>>> import numpy as np
>>> np.set_printoptions(precision=2, suppress=True, linewidth=200)
>>> M = np.load("run12.npy")
>>> print(M)
[[ 4  0 -2 -1 -1]
 [ 5 -5  4 -1 -3]
 [-2 -4 -5 -3 -2]]
>>> M2 = M / np.linalg.norm(M, axis=1, keepdims=True)
>>> cov = M2 @ M2.T
>>> print(cov)
[[ 1.    0.39  0.2 ]
 [ 0.39  1.   -0.02]
 [ 0.2  -0.02  1.  ]]
>>> print(np.linalg.norm(M2, axis=1))
[1. 1. 1.]
>>> print((cov - 2 * np.eye(3)).round(6).argmax(axis=1))
[1 0 0]
>>> print((np.abs(cov) > 0.9).astype(int))
[[1 0 0]
 [0 1 0]
 [0 0 1]]
>>> print(np.argwhere(np.triu(np.abs(cov) > 0.95, 1)))
[]
>>> vals, evecs = np.linalg.eigh(cov)
>>> x = np.array([-1, 0, 0])
>>> print(evecs * np.sqrt(vals) @ evecs.T)
[[ 0.97  0.2   0.1 ]
 [ 0.2   0.98 -0.02]
 [ 0.1  -0.02  0.99]]
>>> print(evecs * np.maximum(vals, 0) @ evecs.T)
[[ 1.    0.39  0.2 ]
 [ 0.39  1.   -0.02]
 [ 0.2  -0.02  1.  ]]
>>> print(evecs * np.abs(vals) @ evecs.T)
[[ 1.    0.39  0.2 ]
 [ 0.39  1.   -0.02]
 [ 0.2  -0.02  1.  ]]
>>> print(round(float(x @ cov @ x), 2))
1.0
>>> print((np.sign(evecs[:, -1].round(6)) == np.sign(evecs[0, -1].round(6))).astype(int))
[1 1 1]
>>> print(np.round(np.abs(cov).sum(axis=1).max(), 2), round(np.abs(vals).max(), 2))
1.59 1.43
>>> W0 = np.array([[2, 3, 2, 3], [1, 1, 1, 1], [2, 3, 2, 3], [1, 1, 1, 1]])
>>> print(W0)
[[2 3 2 3]
 [1 1 1 1]
 [2 3 2 3]
 [1 1 1 1]]
>>> M2 = W0 / np.sqrt((W0 ** 2).mean(axis=1, keepdims=True))
>>> print(np.linalg.matrix_rank(M2) == np.linalg.matrix_rank(W0))
True
>>> print(W0 - W0.mean(axis=1, keepdims=True))
[[-0.5  0.5 -0.5  0.5]
 [ 0.   0.   0.   0. ]
 [-0.5  0.5 -0.5  0.5]
 [ 0.   0.   0.   0. ]]
>>> arr = np.loadtxt("out0.csv", delimiter=",")
>>> print(arr)
[[ 0.93  0.21 -0.07 -0.21 -0.21]
 [ 0.21  0.38  0.21  0.62  0.62]
 [-0.07  0.21  0.93 -0.21 -0.21]
 [-0.21  0.62 -0.21  0.38 -0.62]
 [-0.21  0.62 -0.21 -0.62  0.38]]
>>> x = np.array([-2, -6, -2, 2, 3])
>>> h1 = np.maximum(arr @ x, 0)
>>> print(np.round(np.maximum(arr @ (3 * x), 0), 2) + 0)
[0. 0. 0. 0. 0.]
